% python3 -q
>>> import numpy as np
>>> from numpy import linalg as LA
>>> np.set_printoptions(suppress=True, linewidth=200)
>>> rng = np.random.default_rng(100171)
>>> th = np.sort(rng.uniform(-2, 2, 14))
>>> arr = np.c_[th, th ** 2, th ** 3] @ np.array([[-4, 1, 5], [3, -3, -4], [-3, -2, -5]])
>>> arr.round(3)
array([[ 36.539,   0.523,   8.633],
       [ 19.998,  -1.769,  -0.994],
       [ 18.973,  -1.847,  -1.438],
       [ 15.046,  -2.047,  -2.896],
       [  9.011,  -1.938,  -4.077],
       [  7.15 ,  -1.759,  -4.051],
       [  4.138,  -1.25 ,  -3.364],
       [ -1.922,  -0.852,   0.545],
       [ -2.573,  -1.773,  -0.598],
       [ -3.003,  -2.434,  -1.544],
       [ -3.58 ,  -3.338,  -2.934],
       [ -6.146,  -7.305,  -9.696],
       [-17.051, -22.27 , -38.476],
       [-18.66 , -24.316, -42.593]])
>>> left, sig, Vh = LA.svd(arr, full_matrices=False)
>>> np.round(sig / sig[0], 3)
array([1.   , 0.574, 0.054])
>>> round(np.sqrt((sig ** 2).sum()), 3), round(float(LA.norm(arr)), 3)
(np.float64(88.832), 88.832)
>>> print(np.round(np.abs(Vh[0]), 3))
[0.558 0.401 0.727]
>>> np.round(Vh @ Vh.T, 3) + 0
array([[1., 0., 0.],
       [0., 1., 0.],
       [0., 0., 1.]])
>>> D = LA.norm(arr[:, None] - arr[None], axis=-1)
>>> LA.matrix_rank(D ** 2)
np.int64(5)
>>> D[:5, :5].round(3)
array([[ 0.   , 19.275, 20.386, 24.525, 30.42 ],
       [19.275,  0.   ,  1.12 ,  5.312, 11.412],
       [20.386,  1.12 ,  0.   ,  4.194, 10.306],
       [24.525,  5.312,  4.194,  0.   ,  6.15 ],
       [30.42 , 11.412, 10.306,  6.15 ,  0.   ]])
>>> print(np.flatnonzero(D[0] < D.mean() / 2))
[0]
>>> (D + 1e9 * np.eye(14)).round(6).argmin(axis=1)
array([ 1,  2,  1,  2,  5,  4,  5,  8,  9,  8,  9, 10, 13, 12])
>>> G = np.cov(arr, rowvar=False)
>>> np.argwhere(np.triu(np.abs(np.corrcoef(arr.T)) > 0.8, 1))
array([[1, 2]])
>>> np.round(np.median(arr, axis=0), 3)
array([ 1.108, -1.893, -2.915])
>>> np.round(np.corrcoef(arr.T), 3)
array([[1.   , 0.705, 0.736],
       [0.705, 1.   , 0.989],
       [0.736, 0.989, 1.   ]])
>>> print(np.round(LA.eigvalsh(G)[::-1], 3))
[433.272  66.658   1.024]
